$ python3 -q
>>> import numpy as np
>>> from numpy import linalg as LA
>>> np.set_printoptions(suppress=True, linewidth=200)
>>> f = np.array([1, 0, -1, -1, 3, 0, -1, 0])
>>> feats = f[np.abs(np.subtract.outer(np.arange(8), np.arange(8)))]
>>> print(feats)
[[ 1  0 -1 -1  3  0 -1  0]
 [ 0  1  0 -1 -1  3  0 -1]
 [-1  0  1  0 -1 -1  3  0]
 [-1 -1  0  1  0 -1 -1  3]
 [ 3 -1 -1  0  1  0 -1 -1]
 [ 0  3 -1 -1  0  1  0 -1]
 [-1  0  3 -1 -1  0  1  0]
 [ 0 -1  0  3 -1 -1  0  1]]
>>> vals, vecs = LA.eigh(feats)
>>> vec = np.array([-2, 5, 1, 3, -2, 1, 4, -2])
>>> print(vec @ feats @ vec)
132
>>> print(np.abs(feats).sum(axis=1).max(), round(np.abs(vals).max(), 2))
8 6.34
>>> vec = np.array([1, 0, 1, 0, 1, 1, 0, 0])
>>> y = feats @ vec
>>> beta, lr = np.zeros(8), 1 / LA.norm(feats, 2) ** 2
>>> for i in range(6):
...     beta -= lr * feats.T @ (feats @ beta - y)
...     if i % 1 == 0: print(i, round(LA.norm(feats @ beta - y), 2))
... 
0 2.81
1 2.33
2 1.97
3 1.7
4 1.51
5 1.37
>>> print(beta.round(2))
[ 0.56 -0.25  0.3  -0.5   0.43  0.43 -0.28 -0.36]
>>> print(round(LA.cond(feats), 2))
7.93
>>> U, sv, Vt = LA.svd(feats, full_matrices=False)
>>> print(np.round(np.cumsum(sv ** 2) / np.sum(sv ** 2), 2))
[0.38 0.7  0.8  0.9  0.97 0.99 0.99 1.  ]
>>> print(round(np.sqrt((sv ** 2).sum()), 2), np.round(LA.norm(feats), 2))
10.3 10.3
>>> print(U.shape, sv.shape, Vt.shape)
(8, 8) (8,) (8, 8)
>>> vals, vecs = LA.eigh(feats)
>>> print(np.round(LA.eigvalsh(feats @ feats), 2))
[ 0.64  0.91  1.94  7.26 10.26 10.58 34.19 40.23]
>>> print(vals.round(2))
[-3.2  -2.69 -1.39 -0.95  0.8   3.25  5.85  6.34]
>>> print((vals > 1e-8).sum(), (vals < -1e-8).sum())
4 4
>>> print(np.unique(vals.round(6) + 0, return_counts=True)[1])
[1 1 1 1 1 1 1 1]
>>> print(np.round(vals.sum(), 2), np.trace(feats))
8.0 8
>>> print(np.round(vecs.T @ feats @ vecs, 2) + 0)
[[-3.2   0.    0.    0.    0.    0.    0.    0.  ]
 [ 0.   -2.69  0.    0.    0.    0.    0.    0.  ]
 [ 0.    0.   -1.39  0.    0.    0.    0.    0.  ]
 [ 0.    0.    0.   -0.95  0.    0.    0.    0.  ]
 [ 0.    0.    0.    0.    0.8   0.    0.    0.  ]
 [ 0.    0.    0.    0.    0.    3.25  0.    0.  ]
 [ 0.    0.    0.    0.    0.    0.    5.85  0.  ]
 [ 0.    0.    0.    0.    0.    0.    0.    6.34]]
>>> print(np.round(LA.svd(feats, compute_uv=False), 2))
[6.34 5.85 3.25 3.2  2.69 1.39 0.95 0.8 ]
>>> F = np.array([[2.02, -2.0, -1.0, 2.0, -1.0, -2.0],
...     [1.0, -0.98, -2.0, -2.0, 1.0, 1.0],
...     [-1.0, 2.0, -1.98, 0.0, 0.0, 2.0],
...     [-1.0, 1.0, 1.0, 0.02, 2.0, -1.0],
...     [-1.0, 1.0, 2.0, -1.0, -0.98, 0.0],
...     [2.0, -2.0, -1.0, 2.0, -1.0, -1.98]])
>>> print(F)
[[ 2.02 -2.   -1.    2.   -1.   -2.  ]
 [ 1.   -0.98 -2.   -2.    1.    1.  ]
 [-1.    2.   -1.98  0.    0.    2.  ]
 [-1.    1.    1.    0.02  2.   -1.  ]
 [-1.    1.    2.   -1.   -0.98  0.  ]
 [ 2.   -2.   -1.    2.   -1.   -1.98]]
>>> M2 = F / np.sqrt((F ** 2).mean(axis=1, keepdims=True))
>>> print(LA.matrix_rank(F - F.mean(axis=1, keepdims=True)))
5
>>> print(LA.matrix_rank(M2) == LA.matrix_rank(F))
True
>>> print(np.round(LA.norm(M2, axis=1), 2))
[2.45 2.45 2.45 2.45 2.45 2.45]
